In [1]: import numpy as np

In [2]: np.set_printoptions(precision=2, suppress=True, linewidth=160, sign=" ")

In [3]: F = np.loadtxt("layer1.csv", delimiter=",")

In [4]: F
Out[4]: 
array([[ 0.,  3., -1.,  3.,  2.,  1., -2.,  2.],
       [ 0.,  0.,  1.,  1.,  3.,  1., -2.,  2.],
       [ 0.,  0.,  0.,  2., -3.,  1., -3., -1.],
       [ 0.,  0.,  0.,  0.,  0.,  2., -2., -1.],
       [ 0.,  0.,  0.,  0.,  0., -1.,  3., -1.],
       [ 0.,  0.,  0.,  0.,  0.,  0., -1.,  0.],
       [ 0.,  0.,  0.,  0.,  0.,  0.,  0.,  3.],
       [ 0.,  0.,  0.,  0.,  0.,  0.,  0.,  0.]])

In [5]: np.linalg.matrix_rank(F)
Out[5]: np.int64(6)

In [6]: round(np.linalg.norm(F), 2)
Out[6]: np.float64(10.3)

In [7]: np.round(np.linalg.svd(F, compute_uv=False), 2) + 0
Out[7]: array([ 7.3 ,  5.56,  3.3 ,  2.81,  1.42,  0.96,  0.  ,  0.  ])

In [8]: np.count_nonzero(F)
Out[8]: np.int64(26)

In [9]: F[8]
Traceback (most recent call last):
  Cell In[9], line 1
    F[8]
IndexError: index 8 is out of bounds for axis 0 with size 8


In [10]: np.abs(F).max()
Out[10]: np.float64(3.0)

In [11]: np.sort(np.linalg.eigvals(F))
Out[11]: array([ 0.,  0.,  0.,  0.,  0.,  0.,  0.,  0.])

In [12]: [int(np.linalg.matrix_rank(np.linalg.matrix_power(F, p))) for p in range(1, 9)]
Out[12]: [6, 5, 4, 3, 2, 1, 0, 0]

In [13]: Uu, sig, VT = np.linalg.svd(F)

In [14]: V = VT[:(sig > 1e-8).sum()]

In [15]: rng = np.random.default_rng(34)

In [16]: vec = F[4] + 5 * F[7] + rng.integers(2) * np.eye(8)[3]

In [17]: vec
Out[17]: array([ 0.,  0.,  0.,  0.,  0., -1.,  3., -1.])

In [18]: np.round(np.linalg.norm(vec - V.T @ V @ vec), 2)
Out[18]: np.float64(0.0)

In [19]: np.round(V.T @ V, 2) + 0
Out[19]: 
array([[ 0.  ,  0.  ,  0.  ,  0.  ,  0.  ,  0.  ,  0.  ,  0.  ],
       [ 0.  ,  0.64, -0.45,  0.15,  0.1 ,  0.  ,  0.  ,  0.  ],
       [ 0.  , -0.45,  0.45,  0.18,  0.12,  0.  ,  0.  ,  0.  ],
       [ 0.  ,  0.15,  0.18,  0.94, -0.04,  0.  ,  0.  ,  0.  ],
       [ 0.  ,  0.1 ,  0.12, -0.04,  0.97,  0.  ,  0.  ,  0.  ],
       [ 0.  ,  0.  ,  0.  ,  0.  ,  0.  ,  1.  ,  0.  ,  0.  ],
       [ 0.  ,  0.  ,  0.  ,  0.  ,  0.  ,  0.  ,  1.  ,  0.  ],
       [ 0.  ,  0.  ,  0.  ,  0.  ,  0.  ,  0.  ,  0.  ,  1.  ]])

In [20]: rk = np.linalg.matrix_rank(F)

In [21]: rk
Out[21]: np.int64(6)

In [22]: N = np.linalg.svd(F)[2][rk:].T

In [23]: np.round(F @ N, 2) + 0
Out[23]: 
array([[ 0.,  0.],
       [ 0.,  0.],
       [ 0.,  0.],
       [ 0.,  0.],
       [ 0.,  0.],
       [ 0.,  0.],
       [ 0.,  0.],
       [ 0.,  0.]])

In [24]: [int(np.linalg.matrix_rank(F[:, :j + 1])) for j in range(8)]
Out[24]: [0, 1, 2, 3, 3, 4, 5, 6]

In [25]: [int(np.linalg.matrix_rank(np.delete(F, i, axis=0))) for i in range(8)]
Out[25]: [5, 5, 5, 6, 6, 6, 6, 6]

In [26]: np.round(N @ N.T, 2) + 0
Out[26]: 
array([[ 1.  ,  0.  ,  0.  ,  0.  ,  0.  ,  0.  ,  0.  ,  0.  ],
       [ 0.  ,  0.36,  0.45, -0.15, -0.1 ,  0.  ,  0.  ,  0.  ],
       [ 0.  ,  0.45,  0.55, -0.18, -0.12,  0.  ,  0.  ,  0.  ],
       [ 0.  , -0.15, -0.18,  0.06,  0.04,  0.  ,  0.  ,  0.  ],
       [ 0.  , -0.1 , -0.12,  0.04,  0.03,  0.  ,  0.  ,  0.  ],
       [ 0.  ,  0.  ,  0.  ,  0.  ,  0.  ,  0.  ,  0.  ,  0.  ],
       [ 0.  ,  0.  ,  0.  ,  0.  ,  0.  ,  0.  ,  0.  ,  0.  ],
       [ 0.  ,  0.  ,  0.  ,  0.  ,  0.  ,  0.  ,  0.  ,  0.  ]])

In [27]: np.allclose(F @ N, 0)
Out[27]: True

In [28]: N.shape
Out[28]: (8, 2)

In [29]: Uu, sig, VT = np.linalg.svd(F)

In [30]: sig.round(2) + 0
Out[30]: array([ 7.3 ,  5.56,  3.3 ,  2.81,  1.42,  0.96,  0.  ,  0.  ])

In [31]: B = Uu[:, :6] @ np.diag(sig[:6]) @ VT[:6]

In [32]: np.round(np.linalg.norm(F - B) / np.linalg.norm(F), 2)
Out[32]: np.float64(0.0)

In [33]: round(float(np.abs(F - B).max()), 2)
Out[33]: 0.0

In [34]: np.linalg.matrix_rank(B)
Out[34]: np.int64(6)

In [35]: ang = np.sort(rng.uniform(-2, 2, 30))

In [36]: A = np.c_[ang, ang ** 2, ang ** 3] @ np.array([[-3, 0, -1, 1, 2, 2, 2, 2, 1],
    ...:     [-3, 2, 0, 3, 2, 1, -3, 2, 0],
    ...:     [1, -2, 3, 3, 2, -2, -2, -2, -1]])

In [37]: A
Out[37]: 
array([[-13.33,  22.98, -20.88, -13.21, -11.43,  15.17,  -0.31,  19.04,   5.65],
       [-12.49,  21.69, -19.49, -12.22, -10.71,  14.14,  -0.7 ,  17.84,   5.21],
       [ -7.47,  14.07, -11.46,  -6.71,  -6.65,   8.13,  -2.55,  10.8 ,   2.73],
       [ -6.06,  11.92,  -9.29,  -5.3 ,  -5.58,   6.5 ,  -2.91,   8.85,   2.07],
       [ -3.22,   7.55,  -5.08,  -2.7 ,  -3.51,   3.33,  -3.28,   4.98,   0.84],
       [ -1.18,   4.3 ,  -2.24,  -1.12,  -2.12,   1.18,  -3.06,   2.24,   0.06],
       [ -0.25,   2.7 ,  -1.01,  -0.53,  -1.49,   0.27,  -2.65,   0.99,  -0.23],
       [  0.13,   1.98,  -0.52,  -0.33,  -1.22,  -0.09,  -2.35,   0.48,  -0.33],
       [  0.65,   0.59,   0.18,  -0.12,  -0.68,  -0.52,  -1.32,  -0.31,  -0.36],
       [  0.18,   0.01,   0.06,  -0.05,  -0.12,  -0.12,  -0.14,  -0.12,  -0.06],
       [ -0.27,   0.01,  -0.08,   0.11,   0.18,   0.17,   0.15,   0.18,   0.08],
       [ -1.29,   0.15,  -0.22,   0.77,   0.96,   0.7 ,   0.26,   0.81,   0.3 ],
       [ -2.18,   0.25,  -0.11,   1.69,   1.81,   1.01,  -0.03,   1.27,   0.38],
       [ -2.69,   0.29,   0.06,   2.36,   2.38,   1.13,  -0.33,   1.5 ,   0.38],
       [ -2.77,   0.29,   0.09,   2.49,   2.48,   1.15,  -0.39,   1.53,   0.38],
       [ -3.15,   0.3 ,   0.28,   3.06,   2.96,   1.2 ,  -0.68,   1.67,   0.36],
       [ -3.29,   0.29,   0.37,   3.31,   3.15,   1.21,  -0.81,   1.71,   0.35],
       [ -4.3 ,   0.18,   1.19,   5.3 ,   4.71,   1.17,  -1.96,   1.95,   0.19],
       [ -5.26,  -0.1 ,   2.37,   7.72,   6.54,   0.9 ,  -3.45,   1.99,  -0.09],
       [ -5.92,  -0.41,   3.46,   9.76,   8.05,   0.57,  -4.76,   1.9 ,  -0.38],
       [ -7.46,  -1.71,   7.2 ,  16.11,  12.64,  -0.88,  -8.97,   1.14,  -1.45],
       [ -7.74,  -2.06,   8.13,  17.6 ,  13.7 ,  -1.28,  -9.97,   0.89,  -1.73],
       [ -7.82,  -2.17,   8.41,  18.04,  14.01,  -1.41, -10.27,   0.81,  -1.81],
       [ -7.99,  -2.43,   9.07,  19.08,  14.75,  -1.7 , -10.98,   0.62,  -2.01],
       [ -8.38,  -3.06,  10.66,  21.53,  16.49,  -2.42, -12.65,   0.14,  -2.49],
       [ -8.6 ,  -3.48,  11.68,  23.07,  17.57,  -2.89, -13.7 ,  -0.19,  -2.8 ],
       [ -8.6 ,  -3.49,  11.72,  23.13,  17.61,  -2.91, -13.74,  -0.2 ,  -2.81],
       [ -8.86,  -4.06,  13.06,  25.14,  19.03,  -3.55, -15.12,  -0.65,  -3.22],
       [ -9.51,  -5.91,  17.34,  31.4 ,  23.41,  -5.64, -19.43,  -2.19,  -4.54],
       [ -9.99,  -7.97,  21.93,  37.9 ,  27.93,  -7.96, -23.93,  -3.97,  -5.98]])

In [38]: Uu, sig, VT = np.linalg.svd(A)

In [39]: V = VT[:(sig > 1e-8).sum()]

In [40]: vec = A[13] + 5 * A[27] + rng.integers(2) * np.eye(9)[7]

In [41]: vec
Out[41]: array([-46.99, -19.99,  65.37, 128.08,  97.53, -16.6 , -75.92,  -1.77, -15.72])

In [42]: np.allclose(V.T @ V @ vec, vec)
Out[42]: True

In [43]: D = np.linalg.norm(A[:, None] - A[None], axis=-1)

In [44]: np.flatnonzero(D[12] < D.mean() / 2)
Out[44]: array([  4,   5,   6,   7,   8,   9,  10,  11,  12,  13,  14,  15,  16,  17,  18,  19])

In [45]: D[:5, :5]
Out[45]: 
array([[  0.  ,   2.94,  19.97,  24.59,  33.66],
       [  2.94,   0.  ,  17.03,  21.65,  30.73],
       [ 19.97,  17.03,   0.  ,   4.62,  13.72],
       [ 24.59,  21.65,   4.62,   0.  ,   9.1 ],
       [ 33.66,  30.73,  13.72,   9.1 ,   0.  ]])

In [46]: np.unravel_index(D.round(6).argmax(), D.shape)
Out[46]: (np.int64(0), np.int64(29))

In [47]: D.mean(axis=1).argmax()
Out[47]: np.int64(29)

In [48]: np.unique(A.round(6), axis=0).shape
Out[48]: (30, 9)

In [49]: np.abs(np.diag(np.linalg.qr(A)[1])) > 1e-9
Out[49]: array([ True,  True,  True, False, False, False, False, False, False])

In [50]: cent = A[[21, 19]].astype(float)

In [51]: for _ in range(7):
    ...:     z = np.linalg.norm(A[:, None] - cent, axis=-1).argmin(axis=1)
    ...:     cent = np.array([A[z == j].mean(axis=0) for j in range(2)])
    ...: 

In [52]: z
Out[52]: array([ 1,  1,  1,  1,  1,  1,  1,  1,  1,  1,  1,  1,  1,  1,  1,  1,  1,  1,  1,  1,  0,  0,  0,  0,  0,  0,  0,  0,  0,  0])

In [53]: np.bincount(z)
Out[53]: array([ 10,  20])

In [54]: mat = np.load("run7.npy")

In [55]: mat
Out[55]: 
array([[  1.57, -41.01, -40.6 ,  38.91, -18.37,  59.17,  20.17,  40.19],
       [ -0.08, -40.02, -39.6 ,  41.52, -18.05,  61.44,  19.24,  38.96],
       [  0.41, -40.54, -40.97,  37.89, -20.32,  61.23,  20.54,  40.53],
       [ -0.96, -40.45, -39.48,  40.81, -20.13,  61.02,  19.55,  39.54],
       [  1.87, -40.02, -40.16,  39.34, -19.53,  59.93,  21.11,  39.89],
       [ -1.39, -39.91, -38.61,  41.68, -21.47,  61.31,  18.96,  39.49],
       [ -0.47, -39.81, -40.96,  39.12, -20.14,  59.2 ,  18.95,  38.77],
       [ -0.78, -40.03, -39.91,  39.59, -20.62,  59.26,  19.78,  40.95],
       [ -0.88, -40.38, -40.86,  39.39, -20.28,  59.41,  18.69,  38.37],
       [  0.07, -40.53, -39.63,  39.67, -19.52,  61.4 ,  20.72,  41.16],
       [ -0.91, -39.84, -40.66,  39.6 , -20.75,  60.35,  19.84,  40.54],
       [  1.47, -40.22, -40.6 ,  40.24, -19.26,  59.23,  18.15,  39.41],
       [  0.76, -39.41, -40.11,  38.35, -19.55,  60.81,  20.81,  39.56],
       [  0.67, -39.99, -39.27,  41.16, -18.83,  60.58,  21.23,  41.15],
       [ -0.49, -39.64, -39.97,  42.64, -19.48,  59.12,  19.17,  41.09],
       [  0.4 , -40.66, -40.33,  38.91, -19.84,  60.42,  19.15,  39.36],
       [  1.06, -40.88, -39.58,  38.2 , -19.35,  57.94,  19.13,  39.44],
       [  0.22, -42.13, -40.52,  38.74, -20.28,  59.21,  18.62,  39.45]])

In [56]: B = mat + rng.integers(-2, 3, (18, 1)) @ rng.integers(-2, 3, (1, 8))

In [57]: B
Out[57]: 
array([[ -0.43, -45.01, -40.6 ,  40.91, -16.37,  63.17,  18.17,  38.19],
       [  0.92, -38.02, -39.6 ,  40.52, -19.05,  59.44,  20.24,  39.96],
       [  2.41, -36.54, -40.97,  35.89, -22.32,  57.23,  22.54,  42.53],
       [ -0.96, -40.45, -39.48,  40.81, -20.13,  61.02,  19.55,  39.54],
       [ -0.13, -44.02, -40.16,  41.34, -17.53,  63.93,  19.11,  37.89],
       [ -1.39, -39.91, -38.61,  41.68, -21.47,  61.31,  18.96,  39.49],
       [  1.53, -35.81, -40.96,  37.12, -22.14,  55.2 ,  20.95,  40.77],
       [  0.22, -38.03, -39.91,  38.59, -21.62,  57.26,  20.78,  41.95],
       [ -2.88, -44.38, -40.86,  41.39, -18.28,  63.41,  16.69,  36.37],
       [  1.07, -38.53, -39.63,  38.67, -20.52,  59.4 ,  21.72,  42.16],
       [ -1.91, -41.84, -40.66,  40.6 , -19.75,  62.35,  18.84,  39.54],
       [  1.47, -40.22, -40.6 ,  40.24, -19.26,  59.23,  18.15,  39.41],
       [ -0.24, -41.41, -40.11,  39.35, -18.55,  62.81,  19.81,  38.56],
       [  2.67, -35.99, -39.27,  39.16, -20.83,  56.58,  23.23,  43.15],
       [  1.51, -35.64, -39.97,  40.64, -21.48,  55.12,  21.17,  43.09],
       [  0.4 , -40.66, -40.33,  38.91, -19.84,  60.42,  19.15,  39.36],
       [  3.06, -36.88, -39.58,  36.2 , -21.35,  53.94,  21.13,  41.44],
       [ -1.78, -46.13, -40.52,  40.74, -18.28,  63.21,  16.62,  37.45]])

In [58]: np.linalg.matrix_rank(B - mat, tol=1e-8)
Out[58]: np.int64(1)

In [59]: B - mat
Out[59]: 
array([[-2., -4.,  0.,  2.,  2.,  4., -2., -2.],
       [ 1.,  2.,  0., -1., -1., -2.,  1.,  1.],
       [ 2.,  4.,  0., -2., -2., -4.,  2.,  2.],
       [ 0.,  0.,  0.,  0.,  0.,  0.,  0.,  0.],
       [-2., -4.,  0.,  2.,  2.,  4., -2., -2.],
       [ 0.,  0.,  0.,  0.,  0.,  0.,  0.,  0.],
       [ 2.,  4.,  0., -2., -2., -4.,  2.,  2.],
       [ 1.,  2.,  0., -1., -1., -2.,  1.,  1.],
       [-2., -4.,  0.,  2.,  2.,  4., -2., -2.],
       [ 1.,  2.,  0., -1., -1., -2.,  1.,  1.],
       [-1., -2.,  0.,  1.,  1.,  2., -1., -1.],
       [ 0.,  0.,  0.,  0.,  0.,  0.,  0.,  0.],
       [-1., -2.,  0.,  1.,  1.,  2., -1., -1.],
       [ 2.,  4.,  0., -2., -2., -4.,  2.,  2.],
       [ 2.,  4.,  0., -2., -2., -4.,  2.,  2.],
       [ 0.,  0.,  0.,  0.,  0.,  0.,  0.,  0.],
       [ 2.,  4.,  0., -2., -2., -4.,  2.,  2.],
       [-2., -4.,  0.,  2.,  2.,  4., -2., -2.]])

In [60]: [round(float(x), 2) for x in np.linalg.svd(B, compute_uv=False)[:3]]
Out[60]: [439.69, 21.41, 5.77]

In [61]: np.linalg.matrix_rank(B, rtol=0.1)
Out[61]: np.int64(1)

In [62]: round(np.log10(np.linalg.cond(B)))
Out[62]: 3

In [63]: np.abs(np.linalg.svd(B)[2][-1])
Out[63]: array([ 0.05,  0.27,  0.07,  0.24,  0.2 ,  0.3 ,  0.66,  0.55])

In [64]: np.argsort(-np.linalg.norm(B, axis=0).round(6), kind="stable")[:3]
Out[64]: array([ 5,  2,  1])
